% ipython --no-banner

In [1]: import numpy as np

In [2]: from numpy import linalg as LA

In [3]: np.set_printoptions(suppress=True, linewidth=200)

In [4]: feats = np.array([[8, 5, 5, 0, 6, 0, 4, 3, 4],
   ...:     [9, 5, 4, 2, 7, 2, 6, 8, 1],
   ...:     [6, 8, 5, 5, 9, 4, 7, 4, 1]])

In [5]: feats[-1] = feats[0] + 4 * feats[1]

In [6]: feats
Out[6]: 
array([[ 8,  5,  5,  0,  6,  0,  4,  3,  4],
       [ 9,  5,  4,  2,  7,  2,  6,  8,  1],
       [44, 25, 21,  8, 34,  8, 28, 35,  8]])

In [7]: r = LA.matrix_rank(feats)

In [8]: r
Out[8]: np.int64(2)

In [9]: ns = LA.svd(feats)[2][r:].T

In [10]: [int(LA.matrix_rank(feats[:i])) for i in range(1, len(feats) + 1)]
Out[10]: [1, 2, 2]

In [11]: [int(LA.matrix_rank(feats[:, :j + 1])) for j in range(9)]
Out[11]: [1, 2, 2, 2, 2, 2, 2, 2, 2]

In [12]: ns.shape
Out[12]: (9, 7)

In [13]: [int(LA.matrix_rank(np.delete(feats, i, axis=0))) for i in range(3)]
Out[13]: [2, 2, 2]

In [14]: np.abs(np.diag(LA.qr(feats)[1])) > 1e-9
Out[14]: array([ True,  True, False])

In [15]: np.allclose(feats[:-1].T @ LA.lstsq(feats[:-1].T, feats[-1])[0], feats[-1])
Out[15]: True

In [16]: Y = np.array([[0, 3, 2],
    ...:     [0, 2, 3],
    ...:     [3, 1, 0],
    ...:     [1, 1, 0],
    ...:     [1, 0, 0],
    ...:     [0, 0, 0],
    ...:     [1, 0, 2],
    ...:     [3, 1, 2],
    ...:     [3, 2, 1]])

In [17]: LA.matrix_rank(feats @ Y)
Out[17]: np.int64(2)

In [18]: np.einsum("ij->j", feats)
Out[18]: array([61, 35, 30, 10, 47, 10, 38, 46, 13])

In [19]: np.einsum("ij,ij->i", feats, feats)
Out[19]: array([ 191,  280, 6359])

In [20]: x = np.array([2, 0, 4, 4, 1, 2, 2, 3, 4])

In [21]: feats @ np.ones(9)
Out[21]: array([ 35.,  44., 211.])

In [22]: (feats @ x).argmax()
Out[22]: np.int64(2)

In [23]: np.einsum("ij,j->i", feats, x)
Out[23]: array([ 75,  93, 447])

In [24]: left, sv, vt = LA.svd(feats)

In [25]: sv.round(3) + 0
Out[25]: array([82.5  ,  4.868,  0.   ])

In [26]: np.argmax(sv[:-1] / (sv[1:] + 1e-6)) + 1
Out[26]: np.int64(2)

In [27]: Y = left[:, :2] @ np.diag(sv[:2]) @ vt[:2]

In [28]: round(float(LA.norm(feats - Y, 2)), 3), round(sv[2], 3)
Out[28]: (0.0, np.float64(0.0))

In [29]: LA.matrix_rank(Y)
Out[29]: np.int64(2)

In [30]: np.round(np.abs(feats - Y).max(), 3)
Out[30]: np.float64(0.0)

In [31]: LA.matrix_rank(feats, rtol=0.05)
Out[31]: np.int64(2)

In [32]: np.round(LA.norm(feats - Y) / LA.norm(feats), 3)
Out[32]: np.float64(0.0)

In [33]: Y.round(3) + 0
Out[33]: 
array([[ 8.,  5.,  5.,  0.,  6.,  0.,  4.,  3.,  4.],
       [ 9.,  5.,  4.,  2.,  7.,  2.,  6.,  8.,  1.],
       [44., 25., 21.,  8., 34.,  8., 28., 35.,  8.]])

In [34]: A = np.loadtxt("run14.csv", delimiter=",")

In [35]: A
Out[35]: 
array([[-2., -1.,  0.,  1.,  2.,  3.,  4.,  5.,  6.,  7.],
       [ 8.,  9., 10., 11., 12., 13., 14., 15., 16., 17.],
       [18., 19., 20., 21., 22., 23., 24., 25., 26., 27.],
       [28., 29., 30., 31., 32., 33., 34., 35., 36., 37.],
       [38., 39., 40., 41., 42., 43., 44., 45., 46., 47.],
       [48., 49., 50., 51., 52., 53., 54., 55., 56., 57.],
       [58., 59., 60., 61., 62., 63., 64., 65., 66., 67.],
       [68., 69., 70., 71., 72., 73., 74., 75., 76., 77.]])

In [36]: np.round(np.trace(LA.pinv(A) @ A), 3)
Out[36]: np.float64(2.0)

In [37]: np.unique(A.round(6), axis=0).shape
Out[37]: (8, 10)

In [38]: LA.cond(A) > 100
Out[38]: np.True_

In [39]: LA.matrix_rank(A, rtol=0.1)
Out[39]: np.int64(1)

In [40]: left, sv, vt = LA.svd(A)

In [41]: V = vt[:(sv > 1e-8).sum()]

In [42]: rng = np.random.default_rng(658790)

In [43]: x = A[0] + -1 * A[5] + rng.integers(2) * np.eye(10)[8]

In [44]: x
Out[44]: array([-50., -50., -50., -50., -50., -50., -50., -50., -50., -50.])

In [45]: np.round(np.diag(V.T @ V), 3)
Out[45]: array([0.345, 0.248, 0.176, 0.127, 0.103, 0.103, 0.127, 0.176, 0.248, 0.345])

In [46]: np.allclose(V.T @ V @ x, x)
Out[46]: True

In [47]: r = LA.matrix_rank(A)

In [48]: r
Out[48]: np.int64(2)

In [49]: ns = LA.svd(A)[2][r:].T

In [50]: [int(LA.matrix_rank(A[:i])) for i in range(1, len(A) + 1)]
Out[50]: [1, 2, 2, 2, 2, 2, 2, 2]

In [51]: LA.matrix_rank(A.T @ A), LA.matrix_rank(A @ A.T)
Out[51]: (np.int64(2), np.int64(2))

In [52]: [int(LA.matrix_rank(np.delete(A, i, axis=0))) for i in range(8)]
Out[52]: [2, 2, 2, 2, 2, 2, 2, 2]

In [53]: Y = A / LA.norm(A, axis=1, keepdims=True)

In [54]: cov = Y @ Y.T

In [55]: cov[4].round(3)
Out[55]: array([0.706, 0.987, 0.998, 1.   , 1.   , 1.   , 1.   , 1.   ])

In [56]: arr = np.load("a.npy")

In [57]: arr
Out[57]: 
array([[ 3, -3, -1],
       [-3,  3, -3],
       [-1, -3,  3]])

In [58]: q, V = LA.qr(arr[:, :2])[0], LA.qr(arr[:, 2:])[0]

In [59]: sv = LA.svd(q.T @ V, compute_uv=False)

In [60]: np.round(np.degrees(np.arccos(sv.clip(0, 1))), 3)
Out[60]: array([40.458])

In [61]: ev, V = LA.eigh(arr)

In [62]: x = np.array([4, 6, 6])

In [63]: np.round(LA.eigvalsh(arr[1:, 1:]), 3)
Out[63]: array([0., 6.])

In [64]: np.abs(arr).sum(axis=1).max(), np.round(np.abs(ev).max(), 3)
Out[64]: (np.int64(9), np.float64(6.772))

In [65]: np.round(V * np.maximum(ev, 0) @ V.T, 3)
Out[65]: 
array([[ 3.495, -2.378, -0.505],
       [-2.378,  3.782, -2.378],
       [-0.505, -2.378,  3.495]])

In [66]: (np.sign(V[:, -1].round(6)) == np.sign(V[0, -1].round(6))).astype(int)
Out[66]: array([1, 0, 1])

In [67]: ang = np.radians(135)

In [68]: R = np.eye(3)

In [69]: R[1, 1] = R[2, 2] = np.cos(ang)

In [70]: R[1, 2], R[2, 1] = -np.sin(ang), np.sin(ang)

In [71]: R.round(3)
Out[71]: 
array([[ 1.   ,  0.   ,  0.   ],
       [ 0.   , -0.707, -0.707],
       [ 0.   ,  0.707, -0.707]])

In [72]: Y = arr @ R.T

In [73]: np.round(LA.det(R), 3), round(float(np.trace(R)), 3)
Out[73]: (np.float64(1.0), -0.414)

In [74]: np.round(np.abs(Y - arr).max(axis=0), 3)
Out[74]: array([0.   , 5.828, 7.243])

In [75]: np.allclose(arr @ arr.T, Y @ Y.T)
Out[75]: True

In [76]: np.round(LA.svd(arr, compute_uv=False), 3), np.round(LA.svd(Y, compute_uv=False), 3)
Out[76]: (array([6.772, 4.   , 1.772]), array([6.772, 4.   , 1.772]))

In [77]: X = np.loadtxt("case16.csv", delimiter=",")

In [78]: X
Out[78]: 
array([[ 0.3  , -0.8  ,  1.5  , -1.5  , -1.5  , -0.9  ,  0.6  ,  1.5  ,  0.8  ,  0.9  ],
       [-0.9  , -1.7  ,  0.5  ,  0.8  ,  2.5  , -0.5  ,  0.4  , -0.1  ,  2.   ,  0.7  ],
       [ 1.97 ,  0.25 ,  0.659, -0.488, -0.5  , -0.412, -1.77 ,  1.679, -0.692, -0.369],
       [ 2.   ,  0.2  ,  0.7  , -0.4  , -0.5  , -0.4  , -1.7  ,  1.7  , -0.7  , -0.3  ],
       [-0.1  , -0.2  , -2.4  , -0.6  , -0.4  , -0.7  , -0.6  ,  1.   , -1.4  ,  0.   ]])

In [79]: f = np.array([-7, -8, 0])

In [80]: np.round(np.cross(X[1, :3], X[4, :3]), 3)
Out[80]: array([ 4.18, -2.21,  0.01])

In [81]: np.round(np.convolve(X[1], f), 3)
Out[81]: array([  6.3,  19.1,  10.1,  -9.6, -23.9, -16.5,   1.2,  -2.5, -13.2, -20.9,  -5.6,   0. ])

In [82]: x = np.array([-1, 1, 0, -3, -2, 2, -2, 2, -2, 0])

In [83]: np.round(X @ (2 * x), 3)
Out[83]: array([  9.6  , -28.4  ,  16.404,  15.6  ,  14.2  ])

In [84]: X @ np.eye(10)[5]
Out[84]: array([-0.9  , -0.5  , -0.412, -0.4  , -0.7  ])

In [85]: LA.norm(X @ x) <= LA.norm(X, 2) * LA.norm(x) + 1e-9
Out[85]: np.True_

In [86]: round(float(LA.norm(X, 2) / LA.norm(X)), 3)
Out[86]: 0.71

In [87]: np.argsort(-LA.norm(X, axis=0).round(6), kind="stable")[:3]
Out[87]: array([2, 4, 7])

In [88]: f, g = X[0], X[3]

In [89]: f @ f
Out[89]: np.float64(12.35)

In [90]: np.round(f @ g, 3)
Out[90]: np.float64(3.9)

In [91]: p = (f @ g) / (f @ f) * f

In [92]: np.round(LA.norm(f + g) ** 2 + LA.norm(f - g) ** 2, 3)
Out[92]: np.float64(47.62)

In [93]: LA.matrix_rank(np.outer(f, g))
Out[93]: np.int64(1)

In [94]: blk = np.stack([X, -2 * X, X[::-1]])

In [95]: LA.matrix_rank(blk)
Out[95]: array([5, 5, 5])

In [96]: (blk @ X.T).shape
Out[96]: (3, 5, 5)

In [97]: data = np.tanh(np.array([[0.3, -0.9, 2.1],
    ...:     [0.3, -0.3, -0.9],
    ...:     [0.4, -0.6, -1.3],
    ...:     [-0.5, 1.0, -1.3],
    ...:     [0.9, 0.1, 0.8],
    ...:     [0.2, -1.4, -0.7],
    ...:     [-0.3, 1.6, 0.7],
    ...:     [0.3, -1.2, -0.5],
    ...:     [0.4, 0.0, 0.2],
    ...:     [0.1, -0.7, -0.5],
    ...:     [1.1, 0.9, 0.3],
    ...:     [0.6, -0.4, 0.7],
    ...:     [0.4, -0.5, -1.0],
    ...:     [0.5, -1.6, 1.8],
    ...:     [-1.4, -0.1, -1.5],
    ...:     [1.2, -2.0, 1.4],
    ...:     [-0.4, 0.3, 0.6]]) @ np.array([[0.3, 0.6, -0.1, -0.4, -2.0, -0.2, -1.5, -1.3, 0.8],
    ...:     [0.5, -0.6, -0.2, -0.7, -0.3, -0.3, -0.8, 1.2, 0.1],
    ...:     [1.3, -0.6, -0.3, 0.1, -0.2, -0.1, 0.5, -1.6, 0.5]]))

In [98]: data.round(3) + 0
Out[98]: 
array([[ 0.983, -0.493, -0.446,  0.617, -0.635,  0.   ,  0.867, -1.   ,  0.834],
       [-0.843,  0.716,  0.291,  0.   , -0.319,  0.119, -0.578,  0.598, -0.235],
       [-0.954,  0.881,  0.438,  0.129, -0.345,  0.226, -0.647,  0.686, -0.371],
       [-0.872, -0.119,  0.235, -0.558,  0.744, -0.07 , -0.604,  0.999, -0.74 ],
       [ 0.876,  0.   , -0.336, -0.336, -0.963, -0.282, -0.774, -0.981,  0.811],
       [-0.914,  0.881,  0.438,  0.68 ,  0.159,  0.422,  0.438, -0.675, -0.319],
       [ 0.925, -0.915, -0.462, -0.731, -0.02 , -0.454, -0.446,  0.831,  0.264],
       [-0.821,  0.834,  0.345,  0.585, -0.139,  0.336,  0.254, -0.774, -0.129],
       [ 0.363,  0.119, -0.1  , -0.139, -0.686, -0.1  , -0.462, -0.686,  0.397],
       [-0.749,  0.653,  0.273,  0.38 ,  0.11 ,  0.235,  0.159, -0.168, -0.235],
       [ 0.824, -0.06 , -0.363, -0.778, -0.987, -0.478, -0.977, -0.68 ,  0.808],
       [ 0.711,  0.178, -0.188,  0.11 , -0.84 , -0.07 , -0.226, -0.983,  0.658],
       [-0.892,  0.814,  0.345,  0.09 , -0.422,  0.168, -0.604,  0.446, -0.226],
       [ 0.934,  0.178, -0.264,  0.8  , -0.706,  0.197,  0.892, -1.   ,  0.814],
       [-0.984,  0.119,  0.544,  0.446,  0.996,  0.43 ,  0.892,  0.999, -0.954],
       [ 0.827,  0.793, -0.139,  0.786, -0.969,  0.217,  0.462, -1.   ,  0.898],
       [ 0.67 , -0.653, -0.197,  0.01 ,  0.53 , -0.07 ,  0.578, -0.08 ,  0.01 ]])

In [99]: def softmax(z):
    ...:     e = np.exp(z - z.max(axis=-1, keepdims=True))
    ...:     return e / e.sum(axis=-1, keepdims=True)
    ...: 

In [100]: np.round(softmax(X).sum(axis=1), 3)
Out[100]: array([1., 1., 1., 1., 1.])

In [101]: np.round(softmax(10 * X[0]), 3) + 0
Out[101]: array([0.   , 0.   , 0.499, 0.   , 0.   , 0.   , 0.   , 0.499, 0.   , 0.001])

In [102]: att = X @ X.T / np.sqrt(10)

In [103]: softmax(att).round(6).argmax(axis=1)
Out[103]: array([0, 1, 2, 2, 4])
